$ python3 -q
>>> import numpy as np
>>> np.set_printoptions(precision=2, suppress=True, linewidth=140)
>>> def tidy(a):
...     return np.round(a, 2) + 0
... 
>>> m1 = np.array([[38, -11, 2, 2, -35],
...     [-11, 34, -2, 17, 15],
...     [2, -2, 60, 54, 32],
...     [2, 17, 54, 66, 41],
...     [-35, 15, 32, 41, 66]])
>>> other = m1 / np.linalg.norm(m1, axis=1, keepdims=True)
>>> G = other @ other.T
>>> tidy(np.linalg.norm(other, axis=1))
array([1., 1., 1., 1., 1.])
>>> np.argwhere(np.triu(np.abs(G) > 0.95, 1))
array([[2, 3]])
>>> (np.abs(G) > 0.9).astype(int)
array([[1, 0, 0, 0, 0],
       [0, 1, 0, 0, 0],
       [0, 0, 1, 1, 0],
       [0, 0, 1, 1, 0],
       [0, 0, 0, 0, 1]])
>>> (G - 2 * np.eye(5)).round(6).argmax(axis=1)
array([2, 4, 3, 2, 3])
>>> tidy(G)
array([[ 1.  , -0.57, -0.17, -0.26, -0.75],
       [-0.57,  1.  ,  0.32,  0.54,  0.64],
       [-0.17,  0.32,  1.  ,  0.97,  0.77],
       [-0.26,  0.54,  0.97,  1.  ,  0.83],
       [-0.75,  0.64,  0.77,  0.83,  1.  ]])
>>> evals, V = np.linalg.eigh(m1)
>>> x0 = np.array([-3, 4, -3, -4, -3])
>>> tidy(x0 @ m1 @ x0 / (x0 @ x0)), tidy(evals[0]), tidy(evals[-1])
(np.float64(81.25), np.float64(0.0), np.float64(154.89))
>>> tidy(V * np.maximum(evals, 0) @ V.T)
array([[ 38., -11.,   2.,   2., -35.],
       [-11.,  34.,  -2.,  17.,  15.],
       [  2.,  -2.,  60.,  54.,  32.],
       [  2.,  17.,  54.,  66.,  41.],
       [-35.,  15.,  32.,  41.,  66.]])
>>> tidy(np.linalg.eigvalsh(m1[1:, 1:]))
array([  3.12,  27.34,  43.59, 151.95])
>>> left, s, VT = np.linalg.svd(m1)
>>> V = VT[:(s > 1e-8).sum()]
>>> rng = np.random.default_rng(45)
>>> x0 = m1[2] + 4 * m1[0] + rng.integers(2) * np.eye(5)[2]
>>> x0
array([ 154.,  -46.,   69.,   62., -108.])
>>> np.linalg.matrix_rank(np.vstack([m1, x0]))
np.int64(5)
>>> tidy(np.diag(V.T @ V))
array([0.77, 0.91, 0.89, 0.61, 0.83])
>>> J = (rng.random((6, 6)) < 0.3) + np.eye(6)
>>> J /= J.sum(axis=1, keepdims=True)
>>> J
array([[1.  , 0.  , 0.  , 0.  , 0.  , 0.  ],
       [0.  , 1.  , 0.  , 0.  , 0.  , 0.  ],
       [0.  , 0.  , 1.  , 0.  , 0.  , 0.  ],
       [0.2 , 0.2 , 0.2 , 0.2 , 0.2 , 0.  ],
       [0.  , 0.  , 0.25, 0.25, 0.5 , 0.  ],
       [0.5 , 0.  , 0.  , 0.  , 0.  , 0.5 ]])
>>> other = J + rng.integers(-2, 3, (6, 5)) @ rng.integers(-2, 3, (5, 6))
>>> other
array([[ 3.  ,  2.  , -2.  , -2.  ,  6.  , -2.  ],
       [-1.  ,  0.  , -3.  , -2.  ,  7.  , -3.  ],
       [-3.  , -1.  ,  2.  ,  0.  ,  2.  ,  9.  ],
       [ 2.2 ,  8.2 , -5.8 ,  4.2 ,  7.2 , -3.  ],
       [-1.  ,  1.  ,  1.25,  2.25, -1.5 ,  7.  ],
       [ 3.5 ,  1.  , -3.  , -1.  ,  2.  ,  9.5 ]])
>>> tidy(other - J)
array([[ 2.,  2., -2., -2.,  6., -2.],
       [-1., -1., -3., -2.,  7., -3.],
       [-3., -1.,  1.,  0.,  2.,  9.],
       [ 2.,  8., -6.,  4.,  7., -3.],
       [-1.,  1.,  1.,  2., -2.,  7.],
       [ 3.,  1., -3., -1.,  2.,  9.]])
>>> tidy(np.linalg.svd(other - J, compute_uv=False))
array([16.75, 13.92,  8.06,  4.99,  1.96,  0.  ])
>>> np.linalg.matrix_rank(other - J, tol=1e-8)
np.int64(5)
>>> np.abs(other - J).sum(axis=1)
array([16., 17., 16., 30., 14., 19.])
>>> J.reshape(-1, 2)
array([[1.  , 0.  ],
       [0.  , 0.  ],
       [0.  , 0.  ],
       [0.  , 1.  ],
       [0.  , 0.  ],
       [0.  , 0.  ],
       [0.  , 0.  ],
       [1.  , 0.  ],
       [0.  , 0.  ],
       [0.2 , 0.2 ],
       [0.2 , 0.2 ],
       [0.2 , 0.  ],
       [0.  , 0.  ],
       [0.25, 0.25],
       [0.5 , 0.  ],
       [0.5 , 0.  ],
       [0.  , 0.  ],
       [0.  , 0.5 ]])
>>> J.ravel(order="F")
array([1.  , 0.  , 0.  , 0.2 , 0.  , 0.5 , 0.  , 1.  , 0.  , 0.2 , 0.  , 0.  , 0.  , 0.  , 1.  , 0.2 , 0.25, 0.  , 0.  , 0.  , 0.  , 0.2 ,
       0.25, 0.  , 0.  , 0.  , 0.  , 0.2 , 0.5 , 0.  , 0.  , 0.  , 0.  , 0.  , 0.  , 0.5 ])
>>> J.reshape(2, -1)
array([[1.  , 0.  , 0.  , 0.  , 0.  , 0.  , 0.  , 1.  , 0.  , 0.  , 0.  , 0.  , 0.  , 0.  , 1.  , 0.  , 0.  , 0.  ],
       [0.2 , 0.2 , 0.2 , 0.2 , 0.2 , 0.  , 0.  , 0.  , 0.25, 0.25, 0.5 , 0.  , 0.5 , 0.  , 0.  , 0.  , 0.  , 0.5 ]])
>>> T = J.reshape(6, 2, -1)
>>> np.swapaxes(T, 1, 2)[3]
array([[0.2, 0.2],
       [0.2, 0.2],
       [0.2, 0. ]])
>>> T[:, 0]
array([[1.  , 0.  , 0.  ],
       [0.  , 1.  , 0.  ],
       [0.  , 0.  , 1.  ],
       [0.2 , 0.2 , 0.2 ],
       [0.  , 0.  , 0.25],
       [0.5 , 0.  , 0.  ]])
>>> tidy(np.einsum("ihd,ihd->ih", T, T))
array([[1.  , 0.  ],
       [1.  , 0.  ],
       [1.  , 0.  ],
       [0.12, 0.08],
       [0.06, 0.31],
       [0.25, 0.25]])
>>> other = np.linalg.inv(J)
>>> tidy(np.linalg.slogdet(J)[0])
np.float64(1.0)
>>> tidy(np.linalg.cond(J))
np.float64(15.04)
>>> t = np.radians(120)
>>> r_ = np.eye(6)
>>> r_[2, 2] = r_[4, 4] = np.cos(t)
>>> r_[2, 4], r_[4, 2] = -np.sin(t), np.sin(t)
>>> tidy(r_)
array([[ 1.  ,  0.  ,  0.  ,  0.  ,  0.  ,  0.  ],
       [ 0.  ,  1.  ,  0.  ,  0.  ,  0.  ,  0.  ],
       [ 0.  ,  0.  , -0.5 ,  0.  , -0.87,  0.  ],
       [ 0.  ,  0.  ,  0.  ,  1.  ,  0.  ,  0.  ],
       [ 0.  ,  0.  ,  0.87,  0.  , -0.5 ,  0.  ],
       [ 0.  ,  0.  ,  0.  ,  0.  ,  0.  ,  1.  ]])
>>> other = J @ r_.T
>>> tidy(np.abs(other - J).max(axis=0))
array([0.  , 0.  , 1.5 , 0.  , 0.87, 0.  ])
>>> tidy(other)
array([[ 1.  ,  0.  ,  0.  ,  0.  ,  0.  ,  0.  ],
       [ 0.  ,  1.  ,  0.  ,  0.  ,  0.  ,  0.  ],
       [ 0.  ,  0.  , -0.5 ,  0.  ,  0.87,  0.  ],
       [ 0.2 ,  0.2 , -0.27,  0.2 ,  0.07,  0.  ],
       [ 0.  ,  0.  , -0.56,  0.25, -0.03,  0.  ],
       [ 0.5 ,  0.  ,  0.  ,  0.  ,  0.  ,  0.5 ]])
>>> np.allclose(np.linalg.norm(J, axis=1), np.linalg.norm(other, axis=1))
True
>>> np.allclose(J @ J.T, other @ other.T)
True
>>> K = np.array([[0.75, 0.83, 0.83],
...     [1.79, 1.8, 1.72],
...     [0.44, 0.27, 0.43],
...     [3.19, 3.4, 3.17],
...     [0.66, 0.8, 0.68],
...     [-1.06, -1.12, -1.11],
...     [-1.6, -1.49, -1.47],
...     [-0.64, -0.92, -0.86],
...     [0.19, 0.18, 0.15],
...     [1.68, 1.7, 1.83],
...     [0.14, 0.22, 0.48],
...     [3.17, 3.17, 3.1],
...     [0.14, 0.11, 0.13],
...     [1.55, 1.58, 1.64],
...     [3.29, 3.26, 3.25],
...     [0.2, 0.13, 0.01],
...     [0.33, 0.39, 0.38]])
>>> Xc = K - K.mean(axis=0)
>>> left, s, VT = np.linalg.svd(Xc, full_matrices=False)
>>> np.abs(VT[0]).argmax()
np.int64(1)
>>> (np.sign(left[:, 0]) == np.sign(left[0, 0])).astype(int)
array([1, 0, 1, 0, 1, 1, 1, 1, 1, 0, 1, 0, 1, 0, 0, 1, 1])
>>> tidy(np.abs(VT[-1]))
array([0.41, 0.81, 0.42])
>>> O, V = np.linalg.qr(J[:, :1])[0], np.linalg.qr(J[:, 1:])[0]
>>> s = np.linalg.svd(O.T @ V, compute_uv=False)
>>> tidy(np.linalg.norm(O @ O.T - V @ V.T, 2))
np.float64(1.0)
>>> (s > 0.9).sum()
np.int64(0)
>>> W0 = np.load("m.npy")
>>> tidy(W0)
array([[-22.98,  -2.83, -43.24,   4.63],
       [-16.41,  -1.61, -34.46,   3.81],
       [ -5.56,  -0.12, -17.97,   1.78],
       [ -4.38,  -0.04, -15.8 ,   1.45],
       [ -3.09,   0.  , -13.2 ,   1.03],
       [ -2.01,  -0.03, -10.68,   0.6 ],
       [  4.45,   3.34,   6.07,   2.85],
       [ 10.13,   6.9 ,  11.4 ,   5.49],
       [ 11.63,   7.78,  12.72,   6.12],
       [ 16.59,  10.64,  16.97,   8.09],
       [ 28.09,  16.96,  26.51,  12.24],
       [ 32.82,  19.48,  30.38,  13.83],
       [ 36.79,  21.57,  33.6 ,  15.13],
       [ 44.19,  25.41,  39.59,  17.48],
       [ 51.29,  29.03,  45.31,  19.67],
       [ 55.55,  31.19,  48.75,  20.95],
       [ 70.17,  38.49,  60.48,  25.22]])
>>> rk = np.linalg.matrix_rank(W0)
>>> rk
np.int64(3)
>>> null = np.linalg.svd(W0)[2][rk:].T
>>> [int(np.linalg.matrix_rank(W0[:i])) for i in range(1, len(W0) + 1)]
[1, 2, 3, 3, 3, 3, 3, 3, 3, 3, 3, 3, 3, 3, 3, 3, 3]
>>> np.allclose(W0 @ null, 0)
True
>>> tidy(W0 @ null)
array([[0.],
       [0.],
       [0.],
       [0.],
       [0.],
       [0.],
       [0.],
       [0.],
       [0.],
       [0.],
       [0.],
       [0.],
       [0.],
       [0.],
       [0.],
       [0.],
       [0.]])
>>> other = np.array([[-3, 3], [-1, 1], [0, 1], [2, 0]])
>>> np.linalg.matrix_rank(W0 @ other)
np.int64(2)
>>> np.linalg.matrix_rank(np.vstack([W0, other.T]))
np.int64(4)
>>> np.vstack([W0, other.T]).shape
(19, 4)
>>> G = np.cov(W0, rowvar=False)
>>> np.argsort(-W0.std(axis=0).round(6), kind="stable")
array([2, 0, 1, 3])
>>> G.shape
(4, 4)
>>> tidy(G)
array([[728.26, 354.5 , 800.93, 203.4 ],
       [354.5 , 176.12, 382.06, 103.71],
       [800.93, 382.06, 917.15, 213.64],
       [203.4 , 103.71, 213.64,  63.02]])
>>> tidy(np.linalg.eigvalsh(G)[::-1])
array([1851.32,   30.63,    2.6 ,    0.  ])
>>> tidy(np.poly(G))
array([      1.  ,   -1884.55,   61600.94, -147637.33,       0.  ])
>>> tidy(np.einsum("ii->", G))
np.float64(1884.55)
>>> tidy(np.linalg.det(G.T))
np.float64(0.0)
>>> tidy(np.linalg.eigvals(G).sum().real)
np.float64(1884.55)
>>> t = np.radians(60)
>>> r_ = np.eye(5)
>>> r_[2, 2] = r_[1, 1] = np.cos(t)
>>> r_[2, 1], r_[1, 2] = -np.sin(t), np.sin(t)
>>> tidy(r_)
array([[ 1.  ,  0.  ,  0.  ,  0.  ,  0.  ],
       [ 0.  ,  0.5 ,  0.87,  0.  ,  0.  ],
       [ 0.  , -0.87,  0.5 ,  0.  ,  0.  ],
       [ 0.  ,  0.  ,  0.  ,  1.  ,  0.  ],
       [ 0.  ,  0.  ,  0.  ,  0.  ,  1.  ]])
>>> other = m1 @ r_.T
>>> tidy(other)
array([[ 38.  ,  -3.77,  10.53,   2.  , -35.  ],
       [-11.  ,  15.27, -30.44,  17.  ,  15.  ],
       [  2.  ,  50.96,  31.73,  54.  ,  32.  ],
       [  2.  ,  55.27,  12.28,  66.  ,  41.  ],
       [-35.  ,  35.21,   3.01,  41.  ,  66.  ]])
>>> tidy(np.abs(other - m1).max(axis=0))
array([ 0.  , 52.96, 41.72,  0.  ,  0.  ])
>>> tidy(np.linalg.det(r_)), np.trace(r_)
(np.float64(1.0), np.float64(4.0))
>>> feats = np.loadtxt("mat.csv", delimiter=",")
>>> feats
array([[-6., -3.],
       [ 4.,  2.],
       [ 0.,  0.],
       [ 0.,  0.],
       [ 2.,  1.]])
>>> rk = np.linalg.matrix_rank(feats)
>>> rk
np.int64(1)
>>> null = np.linalg.svd(feats)[2][rk:].T
>>> np.allclose(feats @ null, 0)
True
>>> [int(np.linalg.matrix_rank(np.delete(feats, i, axis=0))) for i in range(5)]
[1, 1, 1, 1, 1]
>>> X = np.load("a.npy")
>>> X
array([[0., 1., 1., 1., 1., 1.],
       [1., 0., 1., 1., 1., 1.],
       [1., 1., 0., 1., 1., 1.],
       [1., 1., 1., 0., 1., 1.],
       [1., 1., 1., 1., 0., 1.],
       [1., 1., 1., 1., 1., 0.]])
>>> X @ X
array([[5., 4., 4., 4., 4., 4.],
       [4., 5., 4., 4., 4., 4.],
       [4., 4., 5., 4., 4., 4.],
       [4., 4., 4., 5., 4., 4.],
       [4., 4., 4., 4., 5., 4.],
       [4., 4., 4., 4., 4., 5.]])
>>> low = np.diag(X.sum(axis=1)) - X
>>> low
array([[ 5., -1., -1., -1., -1., -1.],
       [-1.,  5., -1., -1., -1., -1.],
       [-1., -1.,  5., -1., -1., -1.],
       [-1., -1., -1.,  5., -1., -1.],
       [-1., -1., -1., -1.,  5., -1.],
       [-1., -1., -1., -1., -1.,  5.]])
>>> evals, V = np.linalg.eigh(X)
>>> tidy(np.linalg.svd(X, compute_uv=False))
array([5., 1., 1., 1., 1., 1.])
>>> (evals > 1e-8).sum(), (evals < -1e-8).sum()
(np.int64(1), np.int64(5))
>>> tidy(evals.sum()), np.trace(X)
(np.float64(0.0), np.float64(0.0))
>>> np.unique(evals.round(6) + 0, return_counts=True)[1]
array([5, 1])
>>> tidy(V.T @ X @ V)
array([[-1.,  0.,  0.,  0.,  0.,  0.],
       [ 0., -1.,  0.,  0.,  0.,  0.],
       [ 0.,  0., -1.,  0.,  0.,  0.],
       [ 0.,  0.,  0., -1.,  0.,  0.],
       [ 0.,  0.,  0.,  0., -1.,  0.],
       [ 0.,  0.,  0.,  0.,  0.,  5.]])
>>> tidy(np.linalg.eigvalsh(X @ X))
array([ 1.,  1.,  1.,  1.,  1., 25.])
>>> tidy(np.abs(V[:, -1]))
array([0.41, 0.41, 0.41, 0.41, 0.41, 0.41])
>>> tidy(evals)
array([-1., -1., -1., -1., -1.,  5.])
>>> f, v = X[3], X[2]
>>> f @ v
np.float64(4.0)
>>> p = (f @ v) / (f @ f) * f
>>> np.outer(f, v)
array([[1., 1., 0., 1., 1., 1.],
       [1., 1., 0., 1., 1., 1.],
       [1., 1., 0., 1., 1., 1.],
       [0., 0., 0., 0., 0., 0.],
       [1., 1., 0., 1., 1., 1.],
       [1., 1., 0., 1., 1., 1.]])
>>> tidy(np.linalg.norm(f + v) ** 2 + np.linalg.norm(f - v) ** 2)
np.float64(20.0)
>>> np.linalg.matrix_rank(np.outer(f, v))
np.int64(1)
>>> mat = np.load("test9.npy")
>>> tidy(mat)
array([[0.92, 0.27],
       [0.27, 0.08]])
>>> np.trace(mat)
np.float64(1.0)
>>> tidy(mat @ mat)
array([[0.92, 0.27],
       [0.27, 0.08]])
>>> tidy(np.linalg.det(mat))
np.float64(0.0)
>>> np.allclose(mat, mat.T)
True
>>> tidy(np.linalg.matrix_power(mat, 3))
array([[0.92, 0.27],
       [0.27, 0.08]])
>>> np.allclose(mat @ mat.T, mat.T @ mat)
True
>>> tidy(np.sort(np.abs(np.linalg.eigvals(mat))))
array([0., 1.])
